$ ipython --no-banner

In [1]: import numpy as np

In [2]: np.set_printoptions(precision=2, suppress=True, linewidth=100, floatmode="fixed")

In [3]: rd = lambda a: np.round(a, 2) + 0

In [4]: X = np.array([[2, 3, 4], [5, 6, 7], [8, 9, 10], [11, 12, 13]])

In [5]: T = np.stack([X, -1 * X, X[::-1]])

In [6]: np.linalg.matrix_rank(T.reshape(3, -1))
Out[6]: np.int64(2)

In [7]: (T @ X.T).shape
Out[7]: (3, 4, 4)

In [8]: np.linalg.matrix_rank(T)
Out[8]: array([2, 2, 2])

In [9]: T.shape
Out[9]: (3, 4, 3)

In [10]: rd(np.linalg.norm(T, axis=(1, 2)))
Out[10]: array([28.60, 28.60, 28.60])

In [11]: T.sum(axis=0)
Out[11]: 
array([[11, 12, 13],
       [ 8,  9, 10],
       [ 5,  6,  7],
       [ 2,  3,  4]])

In [12]: np.argsort(-np.linalg.norm(X, axis=0).round(6), kind="stable")[:3]
Out[12]: array([2, 1, 0])

In [13]: [round(float(x), 2) for x in np.linalg.svd(X, compute_uv=False)[:3]]
Out[13]: [28.58, 1.15, 0.0]

In [14]: x0 = np.array([-1, -1, 2])

In [15]: a = np.maximum(X @ x0, 0)

In [16]: np.flatnonzero(a > 1e-9)
Out[16]: array([0, 1, 2, 3])

In [17]: rd(np.tanh(X @ x0))
Out[17]: array([1.00, 1.00, 1.00, 1.00])

In [18]: np.maximum(X @ x0, 0) - np.maximum(-X @ x0, 0)
Out[18]: array([3, 3, 3, 3])

In [19]: x0 = np.array([-2, -1, -2])

In [20]: X @ np.ones(3)
Out[20]: array([ 9.00, 18.00, 27.00, 36.00])

In [21]: np.linalg.norm(X @ x0) <= np.linalg.norm(X, 2) * np.linalg.norm(x0) + 1e-9
Out[21]: np.True_

In [22]: np.sign((X @ x0).round(6))
Out[22]: array([-1, -1, -1, -1])

In [23]: np.einsum("ij,j->i", X, x0)
Out[23]: array([-15, -30, -45, -60])

In [24]: (X * x0).sum(axis=1)
Out[24]: array([-15, -30, -45, -60])

In [25]: left, s, VT = np.linalg.svd(X)

In [26]: rd(s)
Out[26]: array([28.58,  1.15,  0.00])

In [27]: Y = left[:, :2] @ np.diag(s[:2]) @ VT[:2]

In [28]: rd(np.linalg.norm(X - Y) / np.linalg.norm(X))
Out[28]: np.float64(0.0)

In [29]: rd(np.abs(X - Y).max())
Out[29]: np.float64(0.0)

In [30]: W0 = np.loadtxt("arr.csv", delimiter=",")

In [31]: W0
Out[31]: 
array([[-1.20, -1.70, -0.50],
       [ 1.40, -2.10, -1.60],
       [-0.10, -0.30,  0.40],
       [-1.60, -0.40, -0.40],
       [-0.50,  1.00, -1.00],
       [ 0.70, -0.70, -0.60],
       [-0.40,  0.10,  0.20],
       [-0.90, -1.00,  1.50],
       [ 1.30, -1.00,  0.20],
       [-1.00, -1.20, -1.00],
       [ 0.90, -0.70, -0.50],
       [-1.50,  0.30,  0.90],
       [ 1.00,  1.30,  1.10],
       [ 0.60,  0.30, -1.10],
       [-0.80, -1.70, -0.10],
       [-1.70, -0.30,  0.10],
       [ 0.90,  1.10, -1.10],
       [ 0.40,  0.50,  0.50],
       [ 0.10, -0.10,  0.30],
       [ 1.60, -0.90, -1.10],
       [-1.40,  0.40,  0.20],
       [ 0.90,  1.10,  1.00],
       [-6.00, 40.00,  2.00]])

In [32]: cov = np.cov(W0, rowvar=False)

In [33]: np.argsort(-W0.std(axis=0).round(6), kind="stable")
Out[33]: array([1, 0, 2])

In [34]: cov.shape
Out[34]: (3, 3)

In [35]: np.median(W0, axis=0)
Out[35]: array([-0.10, -0.30,  0.10])

In [36]: rd(np.corrcoef(W0.T))
Out[36]: 
array([[ 1.00, -0.75, -0.50],
       [-0.75,  1.00,  0.50],
       [-0.50,  0.50,  1.00]])

In [37]: rd(np.linalg.eigvalsh(cov)[::-1])
Out[37]: array([73.16,  1.19,  0.59])

In [38]: rd(np.polyfit(W0[:, 1], W0[:, 0], 1))
Out[38]: array([-0.14, -0.10])
